$ python3 -q
>>> import numpy as np
>>> from numpy import linalg as LA
>>> np.set_printoptions(suppress=True, linewidth=100)
>>> rnd = lambda a: np.round(a, 2) + 0
>>> M2 = np.array([[6, 4, 3, 3, 4, 9, 3, 6, 9, 6, 3],
...     [2, 5, 8, 5, 8, 2, 1, 8, 7, 0, 0],
...     [9, 5, 9, 8, 0, 7, 3, 2, 6, 5, 7],
...     [0, 2, 1, 9, 7, 0, 3, 9, 4, 7, 1],
...     [4, 6, 9, 9, 8, 9, 0, 6, 1, 6, 0],
...     [5, 6, 7, 7, 7, 9, 9, 9, 3, 4, 3],
...     [1, 3, 2, 6, 0, 8, 8, 6, 3, 3, 3],
...     [9, 1, 1, 3, 1, 5, 6, 3, 2, 4, 2],
...     [7, 9, 4, 6, 4, 3, 7, 8, 0, 4, 7],
...     [6, 5, 5, 0, 0, 7, 3, 3, 8, 6, 2],
...     [0, 1, 2, 2, 6, 6, 4, 6, 5, 3, 4]])
>>> J = M2 + M2.T
>>> print(J)
[[12  6 12  3  8 14  4 15 16 12  3]
 [ 6 10 13  7 14  8  4  9 16  5  1]
 [12 13 18  9  9 14  5  3 10 10  9]
 [ 3  7  9 18 16  7  9 12 10  7  3]
 [ 8 14  9 16 16 16  0  7  5  6  6]
 [14  8 14  7 16 18 17 14  6 11  9]
 [ 4  4  5  9  0 17 16 12 10  6  7]
 [15  9  3 12  7 14 12  6 10  7  8]
 [16 16 10 10  5  6 10 10  0 12 12]
 [12  5 10  7  6 11  6  7 12 12  5]
 [ 3  1  9  3  6  9  7  8 12  5  8]]
>>> print(np.all(LA.eigvalsh(J) > 0))
False
>>> print(rnd(LA.eigvalsh(J).min()))
-22.46
>>> arr = np.loadtxt("mat.csv", delimiter=",")
>>> print(arr)
[[  1.6  -0.8  -0.9   1.6   0.8]
 [ -1.6  -1.3   1.2   0.   -1.2]
 [  1.1   1.7  -0.3   0.8  -0.8]
 [ -1.5  -2.1  -0.3  -0.4   0. ]
 [-13.   11.    4.    4.   -7. ]
 [ -0.1  -0.2   0.2  -0.1   0.4]
 [ -2.   -0.3   0.3   0.9  -1. ]
 [  0.2   0.2  -1.    0.3   1.6]
 [ -1.4   0.   -0.6   0.7   0.4]
 [ -0.7  -0.4  -0.3  -0.6  -0.3]
 [ -0.4  -0.1   1.2   1.7  -1.5]
 [ -0.6  -1.3   0.3  -0.7   0.9]
 [  0.9  -1.3   0.6  -0.5  -1.4]
 [  0.6  -0.8   0.7   0.4  -0.5]
 [ -0.6  -0.4   0.3  -0.1   0.4]
 [  0.    0.5   0.4  -0.1  -0.4]]
>>> Ac = arr - arr.mean(axis=1)
Traceback (most recent call last):
  File "<python-input-11>", line 1, in <module>
    Ac = arr - arr.mean(axis=1)
         ~~~~^~~~~~~~~~~~~~~~~~
ValueError: operands could not be broadcast together with shapes (16,5) (16,) 
>>> Ac = arr - arr.mean(axis=0)
>>> U, sigma, Vt = LA.svd(Ac, full_matrices=False)
>>> print(rnd(sigma))
[18.89  4.5   3.69  2.37  1.38]
>>> print(rnd(Ac.mean(axis=0)))
[0. 0. 0. 0. 0.]
>>> print(np.abs(U[:, 0]).argmax())
4
>>> print(rnd(np.abs(Vt[-1])))
[0.05 0.07 0.82 0.13 0.55]
>>> print(LA.matrix_rank(Ac))
5
>>> print(rnd(sigma ** 2 / (sigma ** 2).sum()))
[0.9  0.05 0.03 0.01 0.  ]
>>> print(np.searchsorted(np.cumsum(sigma ** 2) / (sigma ** 2).sum(), 0.9) + 1)
2
>>> t3 = np.stack([arr, 5 * arr, arr[::-1]])
>>> print(rnd(np.einsum("bij,cij->bc", t3, t3)))
[[  430.38  2151.9    -22.36]
 [ 2151.9  10759.5   -111.8 ]
 [  -22.36  -111.8    430.38]]
>>> print(LA.matrix_rank(t3.reshape(3, -1)))
2
>>> print((t3 @ arr.T).shape)
(3, 16, 16)
>>> print(LA.matrix_rank(t3))
[5 5 5]
>>> print(rnd(LA.norm(t3, axis=(1, 2))))
[ 20.75 103.73  20.75]
>>> P = arr @ LA.solve(arr.T @ arr, arr.T)
>>> print(rnd(P @ arr[:, 1]))
[-0.8 -1.3  1.7 -2.1 11.  -0.2 -0.3  0.2  0.  -0.4 -0.1 -1.3 -1.3 -0.8 -0.4  0.5]
>>> print(rnd(LA.eigvalsh(P)))
[0. 0. 0. 0. 0. 0. 0. 0. 0. 0. 0. 1. 1. 1. 1. 1.]
>>> q, _ = LA.qr(np.array([[-1.1, -1.5], [-0.3, 0.7], [2.0, 1.0], [1.2, 1.6]]))
>>> K = q @ q.T
>>> print(rnd(K))
[[ 0.37 -0.24 -0.15 -0.39]
 [-0.24  0.45 -0.36  0.24]
 [-0.15 -0.36  0.76  0.17]
 [-0.39  0.24  0.17  0.42]]
>>> U, sigma, Vt = LA.svd(K)
>>> evecs = Vt[:(sigma > 1e-8).sum()]
>>> rng = np.random.default_rng(5220)
>>> x = K[0] + 2 * K[2] + rng.integers(2) * np.eye(4)[1]
>>> print(rnd(x))
[ 0.08  0.04  1.38 -0.06]
>>> print(rnd(evecs.T @ evecs))
[[ 0.37 -0.24 -0.15 -0.39]
 [-0.24  0.45 -0.36  0.24]
 [-0.15 -0.36  0.76  0.17]
 [-0.39  0.24  0.17  0.42]]
>>> print(LA.matrix_rank(np.vstack([K, x])))
3
>>> print(np.allclose(evecs.T @ evecs @ x, x))
False
>>> G = np.cov(arr, rowvar=False)
>>> print(np.argwhere(np.triu(np.abs(np.corrcoef(arr.T)) > 0.8, 1)))
[[0 1]
 [0 2]
 [0 4]
 [1 3]
 [1 4]
 [2 4]]
>>> print(rnd(np.corrcoef(arr.T)))
[[ 1.   -0.88 -0.83 -0.71  0.86]
 [-0.88  1.    0.76  0.83 -0.85]
 [-0.83  0.76  1.    0.63 -0.92]
 [-0.71  0.83  0.63  1.   -0.74]
 [ 0.86 -0.85 -0.92 -0.74  1.  ]]
>>> print(G.shape)
(5, 5)
>>> print(rnd(arr.std(axis=0)))
[3.23 2.9  1.13 1.15 1.86]
